>>> import numpy as np
>>> from numpy import linalg as LA
>>> np.set_printoptions(precision=2, suppress=True, linewidth=120)
>>> def rnd(a):
...     return np.round(a, 2) + 0
... 
>>> u = np.array([2, 1, 1, 2, 0, 0, 0, 2, 0])
>>> arr = -3 * np.eye(9) + np.outer(u, u)
>>> print(arr)
[[ 1.  2.  2.  4.  0.  0.  0.  4.  0.]
 [ 2. -2.  1.  2.  0.  0.  0.  2.  0.]
 [ 2.  1. -2.  2.  0.  0.  0.  2.  0.]
 [ 4.  2.  2.  1.  0.  0.  0.  4.  0.]
 [ 0.  0.  0.  0. -3.  0.  0.  0.  0.]
 [ 0.  0.  0.  0.  0. -3.  0.  0.  0.]
 [ 0.  0.  0.  0.  0.  0. -3.  0.  0.]
 [ 4.  2.  2.  4.  0.  0.  0.  1.  0.]
 [ 0.  0.  0.  0.  0.  0.  0.  0. -3.]]
>>> # symmetric, so the eigenvalues are real
>>> rng = np.random.default_rng(7943)
>>> labels = rng.permutation(9)
>>> print(labels)
[8 4 6 2 0 3 1 5 7]
>>> B = arr[labels][:, labels]
>>> print(np.trace(B))
-13.0
>>> print(rnd(LA.det(B)), rnd(LA.det(arr[labels])))
72171.0 72171.0
>>> print(np.allclose(B, arr))
False
>>> E = 0.5 ** np.abs(np.subtract.outer(np.arange(6), np.arange(6)))
>>> print(rnd(E))
[[1.   0.5  0.25 0.12 0.06 0.03]
 [0.5  1.   0.5  0.25 0.12 0.06]
 [0.25 0.5  1.   0.5  0.25 0.12]
 [0.12 0.25 0.5  1.   0.5  0.25]
 [0.06 0.12 0.25 0.5  1.   0.5 ]
 [0.03 0.06 0.12 0.25 0.5  1.  ]]
>>> L = LA.cholesky(E)
>>> print(LA.eigvalsh(E).min() > 0)
True
>>> print(rnd(L @ L.T))
[[1.   0.5  0.25 0.12 0.06 0.03]
 [0.5  1.   0.5  0.25 0.12 0.06]
 [0.25 0.5  1.   0.5  0.25 0.12]
 [0.12 0.25 0.5  1.   0.5  0.25]
 [0.06 0.12 0.25 0.5  1.   0.5 ]
 [0.03 0.06 0.12 0.25 0.5  1.  ]]
>>> print(rnd(L))
[[1.   0.   0.   0.   0.   0.  ]
 [0.5  0.87 0.   0.   0.   0.  ]
 [0.25 0.43 0.87 0.   0.   0.  ]
 [0.12 0.22 0.43 0.87 0.   0.  ]
 [0.06 0.11 0.22 0.43 0.87 0.  ]
 [0.03 0.05 0.11 0.22 0.43 0.87]]
>>> print(rnd(np.prod(np.diag(L)) ** 2), rnd(LA.det(E)))
0.24 0.24
>>> print(rnd(np.sort(LA.eigvals(L))))
[0.87 0.87 0.87 0.87 0.87 1.  ]
>>> print(rnd(np.prod(np.diag(L))), rnd(LA.det(L)))
0.49 0.49
>>> O, vecs = LA.qr(E[:, :4])[0], LA.qr(E[:, 4:])[0]
>>> sigma = LA.svd(O.T @ vecs, compute_uv=False)
>>> print(rnd(LA.norm(O @ O.T - vecs @ vecs.T, 2)))
1.0
>>> print(rnd(sigma))
[0.82 0.07]
>>> print((sigma > 0.9).sum())
0
>>> B = np.array([[0, 0, 1, 2, 0, 0, 0],
...     [1, 1, 0, 0, 2, 0, 0],
...     [1, 0, 2, 2, 2, 0, 2],
...     [0, 1, 0, 2, 0, 0, 2],
...     [1, 1, 2, 1, 1, 2, 1],
...     [0, 2, 0, 0, 2, 0, 1],
...     [0, 1, 2, 0, 1, 0, 1]])
>>> data = np.triu(B, 1)
>>> print(data)
[[0 0 1 2 0 0 0]
 [0 0 0 0 2 0 0]
 [0 0 0 2 2 0 2]
 [0 0 0 0 0 0 2]
 [0 0 0 0 0 2 1]
 [0 0 0 0 0 0 1]
 [0 0 0 0 0 0 0]]
>>> print(rnd(np.sort(LA.eigvals(data))))
[0. 0. 0. 0. 0. 0. 0.]
>>> X = np.loadtxt("block14.csv", delimiter=",")
>>> print(X)
[[3. 0. 0. 0.]
 [3. 3. 0. 0.]
 [0. 0. 1. 0.]
 [0. 0. 1. 1.]]
>>> labels = rng.permutation(7)
>>> print(labels)
[2 3 0 5 1 6 4]
>>> B = data[labels][:, labels]
>>> print(rnd(np.sort(np.abs(LA.eigvals(B)))))
[0. 0. 0. 0. 0. 0. 0.]
>>> print(rnd(LA.det(B)), rnd(LA.det(data[labels])))
0.0 0.0
